$ python -q
>>> import numpy as np
>>> from numpy import linalg as LA
>>> np.set_printoptions(precision=2, suppress=True, linewidth=120)
>>> A = 5 * np.eye(3) + np.eye(3, k=1)
>>> A
array([[5., 1., 0.],
       [0., 5., 1.],
       [0., 0., 5.]])
>>> B = A / np.sqrt((A ** 2).mean(axis=1, keepdims=True))
>>> B[0]
array([1.7 , 0.34, 0.  ])
>>> LA.matrix_rank(A - A.mean(axis=1, keepdims=True))
np.int64(2)
>>> LA.norm(B, axis=1)
array([1.73, 1.73, 1.73])
>>> A - A.mean(axis=1, keepdims=True)
array([[ 3.  , -1.  , -2.  ],
       [-2.  ,  3.  , -1.  ],
       [-1.67, -1.67,  3.33]])
>>> rng = np.random.default_rng(4797)
>>> B = A + rng.integers(-2, 3, (3, 2)) @ rng.integers(-2, 3, (2, 3))
>>> B
array([[ 6., -2., -2.],
       [ 0.,  4.,  1.],
       [ 0.,  1.,  5.]])
>>> LA.matrix_rank(B - A, tol=1e-8)
np.int64(2)
>>> np.abs(B - A).sum(axis=1)
array([6., 1., 1.])
>>> O = B.astype(float).copy()
>>> for j in range(3):
...     O[:, j] -= O[:, :j] @ (O[:, :j].T @ O[:, j])
...     O[:, j] /= LA.norm(O[:, j])
... 
>>> np.round(O.T @ O, 2) + 0
array([[1., 0., 0.],
       [0., 1., 0.],
       [0., 0., 1.]])
>>> O
array([[ 1.  ,  0.  ,  0.  ],
       [ 0.  ,  0.97, -0.24],
       [ 0.  ,  0.24,  0.97]])
>>> O.T @ B
array([[ 6.  , -2.  , -2.  ],
       [ 0.  ,  4.12,  2.18],
       [ 0.  ,  0.  ,  4.61]])
>>> vec = np.array([2, 1, 1])
>>> np.round(LA.norm(vec), 2), round(float(LA.norm(O @ vec)), 2)
(np.float64(2.45), 2.45)
>>> LA.inv(O)
array([[ 1.  ,  0.  ,  0.  ],
       [ 0.  ,  0.97,  0.24],
       [ 0.  , -0.24,  0.97]])
>>> 3 - LA.matrix_rank(O - np.eye(3), tol=1e-8)
np.int64(1)
>>> M = np.array([[-2, 2, 5, -4, 5, 5, 5],
...     [2, 6, 9, 0, 9, 9, 9],
...     [-3, 1, 4, -5, 4, 4, 4],
...     [-2, 2, 5, -4, 5, 5, 5],
...     [0, 4, 7, -2, 7, 7, 7],
...     [2, 6, 9, 0, 9, 9, 9],
...     [6, 10, 13, 4, 13, 13, 13],
...     [-2, 2, 5, -4, 5, 5, 5],
...     [3, 7, 10, 1, 10, 10, 10]])
>>> round(np.trace(LA.pinv(M) @ M), 2)
np.float64(2.0)
>>> np.unique(M.round(6), axis=0).shape
(6, 7)
>>> np.argsort(-LA.norm(M, axis=0).round(6), kind="stable")[:3]
array([2, 4, 5])
>>> [round(float(x), 2) for x in LA.svd(M, compute_uv=False)[:3]]
[50.46, 12.5, 0.0]
>>> round(LA.norm(M, 2) / LA.norm(M), 2)
np.float64(0.97)
>>> Uu, sig, Vh = LA.svd(M)
>>> V = Vh[:(sig > 1e-8).sum()]
>>> vec = M[6] + -1 * M[2] + rng.integers(2) * np.eye(7)[1]
>>> vec
array([9., 9., 9., 9., 9., 9., 9.])
>>> V.T @ V
array([[ 0.35,  0.16,  0.01,  0.45,  0.01,  0.01,  0.01],
       [ 0.16,  0.14,  0.13,  0.16,  0.13,  0.13,  0.13],
       [ 0.01,  0.13,  0.23, -0.05,  0.23,  0.23,  0.23],
       [ 0.45,  0.16, -0.05,  0.59, -0.05, -0.05, -0.05],
       [ 0.01,  0.13,  0.23, -0.05,  0.23,  0.23,  0.23],
       [ 0.01,  0.13,  0.23, -0.05,  0.23,  0.23,  0.23],
       [ 0.01,  0.13,  0.23, -0.05,  0.23,  0.23,  0.23]])
>>> np.diag(V.T @ V)
array([0.35, 0.14, 0.23, 0.59, 0.23, 0.23, 0.23])
